$ ipython --no-banner

In [1]: import numpy as np

In [2]: from numpy import linalg as LA

In [3]: np.set_printoptions(precision=2, suppress=True, linewidth=120)

In [4]: data = np.load("run14.npy")

In [5]: print(data)
[[  0.6   9.    1.   -0.5]
 [  0.3  -8.   -0.6  -0.7]
 [ -1.8  14.    0.5   0.8]
 [  0.7  18.    1.9   0.1]
 [  1.8  14.    2.3   0. ]
 [  0.6  -9.   -2.    0.5]
 [  1.2  11.   -0.5  -0.4]
 [ -0.3   3.   -0.1  -1.4]
 [  0.8   0.   -0.1  -2. ]
 [ -0.6  -3.   -0.4  -0.4]
 [  0.2 -10.    0.2  -0.1]]

In [6]: dist = LA.norm(data[:, None] - data[None], axis=-1)

In [7]: print(LA.norm(data - data.mean(axis=0), axis=1))
[ 5.52 11.58 10.74 14.57 10.77 12.77  7.54  1.35  3.94  6.64 13.55]

In [8]: print(dist.mean(axis=1).argmax())
3

In [9]: print(LA.norm(data, axis=1))
[ 9.09  8.06 14.15 18.11 14.3   9.25 11.08  3.33  2.16  3.11 10.  ]

In [10]: print(LA.matrix_rank(dist ** 2))
6

In [11]: print(dist[1].round(6).argsort(kind="stable")[:4])
[ 1  5 10  9]

In [12]: C = data[[9, 2]].astype(float)

In [13]: for _ in range(7):
    ...:     labels = LA.norm(data[:, None] - C, axis=-1).argmin(axis=1)
    ...:     C = np.array([data[labels == j].mean(axis=0) for j in range(2)])
    ...: 

In [14]: print(labels)
[1 0 1 1 1 0 1 0 0 0 0]

In [15]: print(np.bincount(labels))
[6 5]

In [16]: print(C)
[[ 0.17 -4.5  -0.5  -0.68]
 [ 0.5  13.2   1.04  0.  ]]

In [17]: out = np.array([[7, -7, -7], [4, 3, -6], [2, 8, -7], [9, 0, 6]])

In [18]: print(LA.matrix_rank(np.vstack([data, out.T])))
4

In [19]: labels = data[:, 1] > np.median(data[:, 1])

In [20]: r0 = data[labels].mean(axis=0) - data[~labels].mean(axis=0)

In [21]: print(np.argsort(-np.abs(r0).round(6), kind="stable"))
[1 2 3 0]

In [22]: print((((data - data.mean(axis=0)) @ r0 > 0) == labels).mean())
1.0

In [23]: J = np.load("dump.npy")

In [24]: print(J)
[[0 0 0 1 0]
 [0 0 0 0 1]
 [0 1 0 0 0]
 [0 0 1 0 0]
 [1 0 0 0 0]]

In [25]: # a transition matrix

In [26]: rng = np.random.default_rng(85)

In [27]: labels = rng.permutation(5)

In [28]: out = J[:, labels] * rng.choice([-1, 1], 5)

In [29]: print(out)
[[ 1  0  0  0  0]
 [ 0 -1  0  0  0]
 [ 0  0  0  0  1]
 [ 0  0  0  1  0]
 [ 0  0 -1  0  0]]

In [30]: Uu, _, VT = LA.svd(J.T @ out)

In [31]: print(labels)
[3 4 0 2 1]

In [32]: print(Uu @ VT)
[[ 0.  0. -1.  0.  0.]
 [ 0.  0.  0.  0.  1.]
 [ 0.  0.  0.  1.  0.]
 [ 1.  0.  0.  0.  0.]
 [ 0. -1.  0.  0.  0.]]

In [33]: print(np.einsum("ij,ji->", J, J))
0

In [34]: print(np.kron(np.eye(2, dtype=int), J))
[[0 0 0 1 0 0 0 0 0 0]
 [0 0 0 0 1 0 0 0 0 0]
 [0 1 0 0 0 0 0 0 0 0]
 [0 0 1 0 0 0 0 0 0 0]
 [1 0 0 0 0 0 0 0 0 0]
 [0 0 0 0 0 0 0 0 1 0]
 [0 0 0 0 0 0 0 0 0 1]
 [0 0 0 0 0 0 1 0 0 0]
 [0 0 0 0 0 0 0 1 0 0]
 [0 0 0 0 0 1 0 0 0 0]]

In [35]: print(np.einsum("ii->", J))
0

In [36]: Q = J.astype(float).copy()

In [37]: for j in range(5):
    ...:     Q[:, j] -= Q[:, :j] @ (Q[:, :j].T @ Q[:, j])
    ...:     Q[:, j] /= LA.norm(Q[:, j])
    ...: 

In [38]: print(Q.T @ J)
[[1. 0. 0. 0. 0.]
 [0. 1. 0. 0. 0.]
 [0. 0. 1. 0. 0.]
 [0. 0. 0. 1. 0.]
 [0. 0. 0. 0. 1.]]

In [39]: print(Q)
[[0. 0. 0. 1. 0.]
 [0. 0. 0. 0. 1.]
 [0. 1. 0. 0. 0.]
 [0. 0. 1. 0. 0.]
 [1. 0. 0. 0. 0.]]

In [40]: print(Q.T @ Q)
[[1. 0. 0. 0. 0.]
 [0. 1. 0. 0. 0.]
 [0. 0. 1. 0. 0.]
 [0. 0. 0. 1. 0.]
 [0. 0. 0. 0. 1.]]

In [41]: print(LA.svd(J, compute_uv=False))
[1. 1. 1. 1. 1.]

In [42]: W0 = np.load("mat.npy")

In [43]: print(W0)
[[ 2  3  4  5  6  7  8]
 [ 9 10 11 12 13 14 15]
 [16 17 18 19 20 21 22]
 [23 24 25 26 27 28 29]
 [30 31 32 33 34 35 36]
 [37 38 39 40 41 42 43]
 [44 45 46 47 48 49 50]
 [51 52 53 54 55 56 57]]

In [44]: r0 = np.array([0, -2, -1])

In [45]: print(np.polyval(r0, W0[1]))
[-19 -21 -23 -25 -27 -29 -31]

In [46]: print(np.array([np.convolve(row, r0, "same") for row in W0]))
[[  -4   -8  -11  -14  -17  -20  -23]
 [ -18  -29  -32  -35  -38  -41  -44]
 [ -32  -50  -53  -56  -59  -62  -65]
 [ -46  -71  -74  -77  -80  -83  -86]
 [ -60  -92  -95  -98 -101 -104 -107]
 [ -74 -113 -116 -119 -122 -125 -128]
 [ -88 -134 -137 -140 -143 -146 -149]
 [-102 -155 -158 -161 -164 -167 -170]]

In [47]: r0, g = W0[3], W0[2]

In [48]: print(r0 @ r0)
4760

In [49]: p = (r0 @ g) / (r0 @ r0) * r0

In [50]: print(LA.matrix_rank(np.outer(r0, g)))
1

In [51]: print(g - p)
[-0.84 -0.58 -0.31 -0.04  0.23  0.49  0.76]

In [52]: rk = LA.matrix_rank(W0)

In [53]: print(rk)
2

In [54]: ns = LA.svd(W0)[2][rk:].T

In [55]: print([int(LA.matrix_rank(W0[:, :j + 1])) for j in range(7)])
[1, 2, 2, 2, 2, 2, 2]

In [56]: print(np.round(ns @ ns.T, 2) + 0)
[[ 0.54 -0.36 -0.25 -0.14 -0.04  0.07  0.18]
 [-0.36  0.71 -0.21 -0.14 -0.07  0.    0.07]
 [-0.25 -0.21  0.82 -0.14 -0.11 -0.07 -0.04]
 [-0.14 -0.14 -0.14  0.86 -0.14 -0.14 -0.14]
 [-0.04 -0.07 -0.11 -0.14  0.82 -0.21 -0.25]
 [ 0.07  0.   -0.07 -0.14 -0.21  0.71 -0.36]
 [ 0.18  0.07 -0.04 -0.14 -0.25 -0.36  0.54]]

In [57]: Uu, sigma, VT = LA.svd(W0)

In [58]: print(np.argmax(sigma[:-1] / (sigma[1:] + 1e-6)) + 1)
2

In [59]: print(sigma.round(2) + 0)
[251.62   7.14   0.     0.     0.     0.     0.  ]

In [60]: out = Uu[:, :2] @ np.diag(sigma[:2]) @ VT[:2]

In [61]: print(np.round(LA.norm(W0 - out, 2), 2), np.round(sigma[2], 2))
0.0 0.0

In [62]: print(out)
[[ 2.  3.  4.  5.  6.  7.  8.]
 [ 9. 10. 11. 12. 13. 14. 15.]
 [16. 17. 18. 19. 20. 21. 22.]
 [23. 24. 25. 26. 27. 28. 29.]
 [30. 31. 32. 33. 34. 35. 36.]
 [37. 38. 39. 40. 41. 42. 43.]
 [44. 45. 46. 47. 48. 49. 50.]
 [51. 52. 53. 54. 55. 56. 57.]]

In [63]: print(round(LA.norm(W0 - out) / LA.norm(W0), 2))
0.0

In [64]: rk = LA.matrix_rank(out)

In [65]: print(rk)
2

In [66]: ns = LA.svd(out)[2][rk:].T

In [67]: print(LA.matrix_rank(out.T @ out), LA.matrix_rank(out @ out.T))
2 2

In [68]: print([int(LA.matrix_rank(out[:, :j + 1])) for j in range(7)])
[1, 2, 2, 2, 2, 2, 2]

In [69]: print([int(LA.matrix_rank(out[:i])) for i in range(1, len(out) + 1)])
[1, 2, 2, 2, 2, 2, 2, 2]

In [70]: E = np.loadtxt("block0.csv", delimiter=",")

In [71]: print(E.round(2) + 0)
[[-0.23 -0.38  0.29 -0.15  0.57 -0.34  0.51]
 [ 0.   -0.04 -0.4   0.59  0.1  -0.67 -0.19]
 [-0.82 -0.24  0.01  0.01  0.04  0.17 -0.49]
 [ 0.29 -0.22  0.09 -0.62  0.   -0.42 -0.54]
 [-0.1   0.41  0.8   0.23 -0.16 -0.29 -0.13]
 [-0.16  0.75 -0.24 -0.28  0.52 -0.04 -0.08]
 [-0.39  0.15 -0.23 -0.35 -0.6  -0.38  0.38]]

In [72]: # columns are unit length and at right angles

In [73]: Uu, sigma = LA.svd(E)
Traceback (most recent call last):
  Cell In[73], line 1
    Uu, sigma = LA.svd(E)
ValueError: too many values to unpack (expected 2)


In [74]: Uu, sigma, VT = LA.svd(E, full_matrices=False)

In [75]: print(np.cumsum(sigma ** 2) / np.sum(sigma ** 2))
[0.14 0.29 0.43 0.57 0.71 0.86 1.  ]

In [76]: print(np.round(np.sqrt((sigma ** 2).sum()), 2), np.round(LA.norm(E), 2))
2.65 2.65

In [77]: print(np.allclose(Uu * sigma @ VT, E))
True

In [78]: print(np.round(VT @ VT.T, 2) + 0)
[[1. 0. 0. 0. 0. 0. 0.]
 [0. 1. 0. 0. 0. 0. 0.]
 [0. 0. 1. 0. 0. 0. 0.]
 [0. 0. 0. 1. 0. 0. 0.]
 [0. 0. 0. 0. 1. 0. 0.]
 [0. 0. 0. 0. 0. 1. 0.]
 [0. 0. 0. 0. 0. 0. 1.]]

In [79]: print(np.round(Uu.T @ Uu, 2) + 0)
[[1. 0. 0. 0. 0. 0. 0.]
 [0. 1. 0. 0. 0. 0. 0.]
 [0. 0. 1. 0. 0. 0. 0.]
 [0. 0. 0. 1. 0. 0. 0.]
 [0. 0. 0. 0. 1. 0. 0.]
 [0. 0. 0. 0. 0. 1. 0.]
 [0. 0. 0. 0. 0. 0. 1.]]

In [80]: print(sigma / sigma[0])
[1. 1. 1. 1. 1. 1. 1.]

In [81]: print((sigma > 1e-8).sum())
7
